% ipython --no-banner

In [1]: import numpy as np

In [2]: np.set_printoptions(precision=2, suppress=True, linewidth=160, legacy="1.25")

In [3]: def rnd(a):
   ...:     return np.round(a, 2) + 0
   ...: 

In [4]: m1 = np.load("out15.npy")

In [5]: print(m1)
[[ 5  1 -2 -2 -1 -1]
 [-1 -4  2 -1 -1 -2]
 [-1  0  3 -3  2  2]
 [ 0  1  2 -3  1 -2]
 [ 2 -2 -3  0  3  2]
 [ 2  2 -2 -2 -2 -2]]

In [6]: rng = np.random.default_rng(307)

In [7]: z = rng.permutation(6)

In [8]: Y = m1[:, z] * rng.choice([-1, 1], 6)

In [9]: Y
Out[9]: 
array([[ 5, -2,  2, -1, -1,  1],
       [-1, -1, -2,  4, -2,  1],
       [-1, -3, -3,  0,  2, -2],
       [ 0, -3, -2, -1, -2, -1],
       [ 2,  0,  3,  2,  2, -3],
       [ 2, -2,  2, -2, -2,  2]])

In [10]: left, _, Vt = np.linalg.svd(m1.T @ Y)

In [11]: rnd(left @ Vt)
Out[11]: 
array([[ 1.,  0.,  0.,  0.,  0.,  0.],
       [ 0.,  0.,  0., -1.,  0.,  0.],
       [ 0.,  0., -1.,  0.,  0.,  0.],
       [ 0.,  1.,  0.,  0.,  0.,  0.],
       [ 0.,  0.,  0.,  0.,  0., -1.],
       [ 0.,  0.,  0.,  0.,  1.,  0.]])

In [12]: z
Out[12]: array([0, 3, 2, 1, 5, 4])

In [13]: rnd(np.linalg.lstsq(m1, Y)[0])
Out[13]: 
array([[ 1.,  0.,  0.,  0.,  0.,  0.],
       [ 0.,  0.,  0., -1.,  0.,  0.],
       [ 0.,  0., -1.,  0.,  0.,  0.],
       [ 0.,  1.,  0.,  0.,  0.,  0.],
       [ 0.,  0.,  0.,  0.,  0., -1.],
       [ 0.,  0.,  0.,  0.,  1.,  0.]])

In [14]: O, r_ = np.linalg.qr(Y)

In [15]: print(np.allclose(r_.T @ r_, Y.T @ Y))
True

In [16]: print(rnd(np.abs(np.diag(r_))))
[5.92 4.91 2.31 4.81 4.26 2.32]

In [17]: O.shape, r_.shape
Out[17]: ((6, 6), (6, 6))

In [18]: rnd(O.T @ O)
Out[18]: 
array([[1., 0., 0., 0., 0., 0.],
       [0., 1., 0., 0., 0., 0.],
       [0., 0., 1., 0., 0., 0.],
       [0., 0., 0., 1., 0., 0.],
       [0., 0., 0., 0., 1., 0.],
       [0., 0., 0., 0., 0., 1.]])

In [19]: rnd(np.linalg.det(m1))
Out[19]: 3200.0

In [20]: print((m1 + m1.T) / 2)
[[ 5.   0.  -1.5 -1.   0.5  0.5]
 [ 0.  -4.   1.   0.  -1.5  0. ]
 [-1.5  1.   3.  -0.5 -0.5  0. ]
 [-1.   0.  -0.5 -3.   0.5 -2. ]
 [ 0.5 -1.5 -0.5  0.5  3.   0. ]
 [ 0.5  0.   0.  -2.   0.  -2. ]]

In [21]: rnd(np.sort(np.abs(np.linalg.eigvals(m1))))
Out[21]: array([3.21, 3.21, 3.98, 3.98, 4.43, 4.43])

In [22]: np.allclose(m1 @ m1.T, m1.T @ m1)
Out[22]: False

In [23]: np.trace(m1)
Out[23]: 2

In [24]: m1 @ m1
Out[24]: 
array([[ 22,  -1, -13,   3, -13,  -7],
       [ -9,  12,   5,   7,   9,  17],
       [  0,  -4,  -5,  -2,   6,  13],
       [ -5, -13,   3,   6,   7,  14],
       [ 25,   8, -30,   3,  -1,  -2],
       [  2,  -8,   0,  10, -12,  -6]])

In [25]: m1.sum(axis=0)
Out[25]: array([  7,  -2,   0, -11,   2,  -3])

In [26]: np.count_nonzero(m1)
Out[26]: 33

In [27]: rnd(np.linalg.svd(m1, compute_uv=False))
Out[27]: array([8.04, 6.49, 5.47, 4.6 , 1.87, 1.3 ])

In [28]: m1.sum(axis=1)
Out[28]: array([ 0, -7,  3, -1,  2, -4])

In [29]: rnd(np.linalg.norm(m1))
Out[29]: 12.77

In [30]: J = np.load("run7.npy")

In [31]: print(J)
[[-2 -1  0  1  2  3]
 [ 4  5  6  7  8  9]
 [10 11 12 13 14 15]
 [16 17 18 19 20 21]
 [22 23 24 25 26 27]
 [28 29 30 31 32 33]]

In [32]: np.abs(np.diag(np.linalg.qr(J)[1])) > 1e-9
Out[32]: array([ True,  True, False, False, False, False])

In [33]: rnd(np.trace(np.linalg.pinv(J) @ J))
Out[33]: 2.0

In [34]: print(np.allclose(J[:-1].T @ np.linalg.lstsq(J[:-1].T, J[-1])[0], J[-1]))
True

In [35]: np.unique(J.round(6), axis=0).shape
Out[35]: (6, 6)

In [36]: rnd(J @ np.linalg.pinv(J) @ J)
Out[36]: 
array([[-2., -1.,  0.,  1.,  2.,  3.],
       [ 4.,  5.,  6.,  7.,  8.,  9.],
       [10., 11., 12., 13., 14., 15.],
       [16., 17., 18., 19., 20., 21.],
       [22., 23., 24., 25., 26., 27.],
       [28., 29., 30., 31., 32., 33.]])

In [37]: K = np.load("case17.npy")

In [38]: rnd(K)
Out[38]: 
array([[ 0.97,  0.  ,  0.  , -0.26,  0.  ,  0.  ,  0.  ],
       [ 0.  ,  1.  ,  0.  ,  0.  ,  0.  ,  0.  ,  0.  ],
       [ 0.  ,  0.  ,  1.  ,  0.  ,  0.  ,  0.  ,  0.  ],
       [ 0.26,  0.  ,  0.  ,  0.97,  0.  ,  0.  ,  0.  ],
       [ 0.  ,  0.  ,  0.  ,  0.  ,  1.  ,  0.  ,  0.  ],
       [ 0.  ,  0.  ,  0.  ,  0.  ,  0.  ,  1.  ,  0.  ],
       [ 0.  ,  0.  ,  0.  ,  0.  ,  0.  ,  0.  ,  1.  ]])

In [39]: z = rng.permutation(7)

In [40]: z
Out[40]: array([5, 4, 2, 3, 1, 6, 0])

In [41]: Y = K[z][:, z]

In [42]: print(rnd(np.linalg.det(Y)), rnd(np.linalg.det(K[z])))
1.0 -1.0

In [43]: rnd(np.diag(Y))
Out[43]: array([1.  , 1.  , 1.  , 0.97, 1.  , 1.  , 0.97])

In [44]: rnd(Y)
Out[44]: 
array([[ 1.  ,  0.  ,  0.  ,  0.  ,  0.  ,  0.  ,  0.  ],
       [ 0.  ,  1.  ,  0.  ,  0.  ,  0.  ,  0.  ,  0.  ],
       [ 0.  ,  0.  ,  1.  ,  0.  ,  0.  ,  0.  ,  0.  ],
       [ 0.  ,  0.  ,  0.  ,  0.97,  0.  ,  0.  ,  0.26],
       [ 0.  ,  0.  ,  0.  ,  0.  ,  1.  ,  0.  ,  0.  ],
       [ 0.  ,  0.  ,  0.  ,  0.  ,  0.  ,  1.  ,  0.  ],
       [ 0.  ,  0.  ,  0.  , -0.26,  0.  ,  0.  ,  0.97]])

In [45]: x = np.array([-2, -1, 0, -2, -1, -2, -1])

In [46]: 7 - np.linalg.matrix_rank(K - np.eye(7), tol=1e-8)
Out[46]: 5

In [47]: rnd(np.linalg.det(K))
Out[47]: 1.0

In [48]: rnd(np.abs(np.linalg.eigvals(K)))
Out[48]: array([1., 1., 1., 1., 1., 1., 1.])

In [49]: mat = np.load("block19.npy")

In [50]: print(mat)
[[ 0 -1 -2  2  1  0  2]
 [ 0  0  1 -2  0 -2  1]
 [ 0  0  0  2  0  2  2]
 [ 0  0  0  0  1 -1  1]
 [ 0  0  0  0  0 -2  1]
 [ 0  0  0  0  0  0  0]
 [ 0  0  0  0  0  0  0]]

In [51]: rnd(np.linalg.norm(mat, 2) / np.linalg.norm(mat))
Out[51]: 0.75

In [52]: [round(float(x), 2) for x in np.linalg.svd(mat, compute_uv=False)[:3]]
Out[52]: [4.97, 3.76, 1.97]

In [53]: np.linalg.cond(mat) > 100
Out[53]: True

In [54]: left, sig, Vt = np.linalg.svd(J)

In [55]: V = Vt[:(sig > 1e-8).sum()]

In [56]: x = J[5] + -3 * J[2] + rng.integers(2) * np.eye(6)[2]

In [57]: print(x)
[ -2.  -4.  -6.  -8. -10. -12.]

In [58]: np.allclose(V.T @ V @ x, x)
Out[58]: True

In [59]: np.prod(np.diag(mat)), rnd(np.linalg.det(mat))
Out[59]: (0, 0.0)

In [60]: [int(np.linalg.matrix_rank(np.linalg.matrix_power(mat, p))) for p in range(1, 8)]
Out[60]: [5, 4, 3, 2, 1, 0, 0]

In [61]: try:
    ...:     np.linalg.inv(mat)
    ...: except np.linalg.LinAlgError as e:
    ...:     print(e)
    ...: 
Singular matrix

In [62]: W0 = np.array([[3, 7, 8, 2, 2, 7, 7],
    ...:     [3, 8, 8, 8, 2, 8, 0],
    ...:     [6, 9, 1, 5, 2, 7, 5],
    ...:     [8, 0, 1, 6, 5, 4, 9],
    ...:     [6, 1, 1, 8, 7, 6, 4],
    ...:     [9, 5, 4, 4, 7, 9, 8],
    ...:     [2, 3, 6, 0, 5, 0, 7]])

In [63]: W0[5] = W0[6]

In [64]: W0
Out[64]: 
array([[3, 7, 8, 2, 2, 7, 7],
       [3, 8, 8, 8, 2, 8, 0],
       [6, 9, 1, 5, 2, 7, 5],
       [8, 0, 1, 6, 5, 4, 9],
       [6, 1, 1, 8, 7, 6, 4],
       [2, 3, 6, 0, 5, 0, 7],
       [2, 3, 6, 0, 5, 0, 7]])

In [65]: (W0 + W0.T) / 2
Out[65]: 
array([[3. , 5. , 7. , 5. , 4. , 4.5, 4.5],
       [5. , 8. , 8.5, 4. , 1.5, 5.5, 1.5],
       [7. , 8.5, 1. , 3. , 1.5, 6.5, 5.5],
       [5. , 4. , 3. , 6. , 6.5, 2. , 4.5],
       [4. , 1.5, 1.5, 6.5, 7. , 5.5, 4.5],
       [4.5, 5.5, 6.5, 2. , 5.5, 0. , 3.5],
       [4.5, 1.5, 5.5, 4.5, 4.5, 3.5, 7. ]])

In [66]: rnd(np.linalg.det(W0))
Out[66]: 0.0

In [67]: rnd(np.abs(np.linalg.eigvals(W0)).max())
Out[67]: 31.07

In [68]: rnd(np.sort(np.abs(np.linalg.eigvals(W0))))
Out[68]: array([ 0.  ,  1.76,  5.77,  5.77,  6.4 ,  6.47, 31.07])

In [69]: u, v = J[3], J[5]

In [70]: u @ v
Out[70]: 3403

In [71]: p = (u @ v) / (u @ u) * u

In [72]: np.outer(u, v)
Out[72]: 
array([[448, 464, 480, 496, 512, 528],
       [476, 493, 510, 527, 544, 561],
       [504, 522, 540, 558, 576, 594],
       [532, 551, 570, 589, 608, 627],
       [560, 580, 600, 620, 640, 660],
       [588, 609, 630, 651, 672, 693]])

In [73]: np.linalg.matrix_rank(np.outer(u, v))
Out[73]: 1

In [74]: left, sig, Vt = np.linalg.svd(W0)

In [75]: print(np.argmax(sig[:-1] / (sig[1:] + 1e-6)) + 1)
6

In [76]: Y = left[:, :6] @ np.diag(sig[:6]) @ Vt[:6]

In [77]: np.linalg.matrix_rank(W0, rtol=0.05)
Out[77]: 6

In [78]: print(rnd(np.abs(W0 - Y).max()))
0.0

In [79]: np.linalg.matrix_rank(Y)
Out[79]: 6

In [80]: z = rng.permutation(7)

In [81]: z
Out[81]: array([4, 2, 5, 6, 1, 3, 0])

In [82]: Y = W0[z][:, z]

In [83]: np.diag(Y)
Out[83]: array([7, 1, 0, 7, 8, 6, 3])

In [84]: rnd(np.linalg.det(Y)), rnd(np.linalg.det(W0[z]))
Out[84]: (0.0, 0.0)

In [85]: Y = W0 + rng.integers(-2, 3, (7, 6)) @ rng.integers(-2, 3, (6, 7))

In [86]: Y
Out[86]: 
array([[ 2, 10, 15,  5,  2,  6, 12],
       [-1,  2, 12, 12,  6,  5,  1],
       [ 5,  7,  1,  8, -4,  8,  5],
       [ 6, -3,  3, 12,  2,  6,  7],
       [-2, -4,  1, 16, 10,  5, -1],
       [-6, -6, -2,  4,  4, -2, -1],
       [ 8, 10,  8, -4,  5,  2, 16]])

In [87]: Y - W0
Out[87]: 
array([[-1,  3,  7,  3,  0, -1,  5],
       [-4, -6,  4,  4,  4, -3,  1],
       [-1, -2,  0,  3, -6,  1,  0],
       [-2, -3,  2,  6, -3,  2, -2],
       [-8, -5,  0,  8,  3, -1, -5],
       [-8, -9, -8,  4, -1, -2, -8],
       [ 6,  7,  2, -4,  0,  2,  9]])

In [88]: np.linalg.matrix_rank(Y - W0, tol=1e-8)
Out[88]: 6

In [89]: u = np.array([5, 5, 4, 0, 0, 4, 1])

In [90]: X = np.outer(rng.normal(size=15), u) + 0.02 * rng.normal(size=(15, 7))

In [91]: rnd(X)
Out[91]: 
array([[13.03, 13.09, 10.41,  0.03,  0.01, 10.46,  2.58],
       [-2.67, -2.7 , -2.13, -0.02,  0.01, -2.15, -0.56],
       [ 0.7 ,  0.7 ,  0.48,  0.04, -0.04,  0.5 ,  0.15],
       [ 3.18,  3.17,  2.51, -0.06,  0.  ,  2.48,  0.66],
       [ 0.74,  0.73,  0.56,  0.01,  0.02,  0.57,  0.15],
       [ 6.13,  6.05,  4.86,  0.  , -0.01,  4.89,  1.26],
       [ 6.06,  6.04,  4.82,  0.01, -0.02,  4.79,  1.18],
       [ 4.37,  4.39,  3.51, -0.04,  0.  ,  3.52,  0.9 ],
       [-3.45, -3.47, -2.74, -0.04, -0.03, -2.77, -0.7 ],
       [-2.85, -2.79, -2.27,  0.01,  0.01, -2.26, -0.6 ],
       [-3.35, -3.4 , -2.69, -0.02, -0.01, -2.71, -0.68],
       [-1.93, -1.91, -1.52, -0.01, -0.01, -1.55, -0.4 ],
       [-1.64, -1.62, -1.3 ,  0.01, -0.01, -1.3 , -0.29],
       [ 4.18,  4.18,  3.36, -0.01,  0.  ,  3.37,  0.86],
       [ 1.14,  1.18,  0.96,  0.01, -0.01,  0.96,  0.22]])

In [92]: Y = X / np.sqrt((X ** 2).mean(axis=1, keepdims=True))

In [93]: rnd(np.linalg.norm(Y, axis=1))
Out[93]: array([2.65, 2.65, 2.65, 2.65, 2.65, 2.65, 2.65, 2.65, 2.65, 2.65, 2.65, 2.65, 2.65, 2.65, 2.65])
